>>> import numpy as np
>>> np.set_printoptions(precision=4, suppress=True, linewidth=200)
>>> def rnd(a):
...     return np.round(a, 4) + 0
... 
>>> K = np.loadtxt("mat.csv", delimiter=",")
>>> K
array([[ 0.8144,  0.9654, -0.9121],
       [ 0.9154,  0.992 , -0.9737],
       [ 0.2821,  0.4542, -0.598 ],
       [ 0.5005,  0.7487, -0.664 ],
       [ 0.881 ,  0.9843, -0.9748],
       [ 0.5581,  0.7818, -0.9329],
       [-0.6527, -0.8764,  0.8692],
       [ 0.8144,  0.964 , -0.9458],
       [-0.1293, -0.2449, -0.0699],
       [ 0.5717,  0.8041, -0.8854],
       [ 0.585 ,  0.8367, -0.5511],
       [ 0.493 ,  0.7352, -0.7352],
       [-0.8957, -0.9892,  0.8957],
       [ 0.1974,  0.3627,  0.05  ],
       [-0.5717, -0.8041,  0.8854],
       [-0.1096, -0.1877,  0.207 ],
       [ 0.508 ,  0.7531, -0.7211],
       [-0.821 , -0.9667,  0.9425],
       [-0.7064, -0.9121,  0.8917],
       [ 0.3452,  0.5784, -0.207 ]])
>>> Q, R = np.linalg.qr(K)
>>> rnd(abs(R[0, 0])), rnd(np.linalg.norm(K[:, 0]))
(np.float64(2.769), np.float64(2.769))
>>> rnd(np.trace(Q @ Q.T))
np.float64(3.0)
>>> rnd(np.abs(np.diag(R)))
array([2.769 , 0.4463, 0.6958])
>>> rnd(Q.T @ Q)
array([[1., 0., 0.],
       [0., 1., 0.],
       [0., 0., 1.]])
>>> np.allclose(R.T @ R, K.T @ K)
True
>>> Q.shape, R.shape
((20, 3), (3, 3))
>>> D = np.linalg.norm(K[:, None] - K[None], axis=-1)
>>> D.shape
(20, 20)
>>> rnd(D[:5, :5])
array([[0.    , 0.1213, 0.8021, 0.455 , 0.0934],
       [0.1213, 0.    , 0.9118, 0.5721, 0.0353],
       [0.8021, 0.9118, 0.    , 0.3725, 0.8841],
       [0.455 , 0.5721, 0.3725, 0.    , 0.5449],
       [0.0934, 0.0353, 0.8841, 0.5449, 0.    ]])
>>> (D + 1e9 * np.eye(20)).round(6).argmin(axis=1)
array([ 7,  4,  3, 16,  1,  9, 18,  0, 15,  5,  3, 16, 17, 19,  6,  8, 11, 12,  6, 13])
>>> D[11].round(6).argsort(kind="stable")[:4]
array([11, 16,  3,  9])
>>> np.unravel_index(D.round(6).argmax(), D.shape)
(np.int64(1), np.int64(12))
>>> np.flatnonzero(D[11] < D.mean() / 2)
array([ 0,  1,  2,  3,  4,  5,  7,  9, 10, 11, 16, 19])
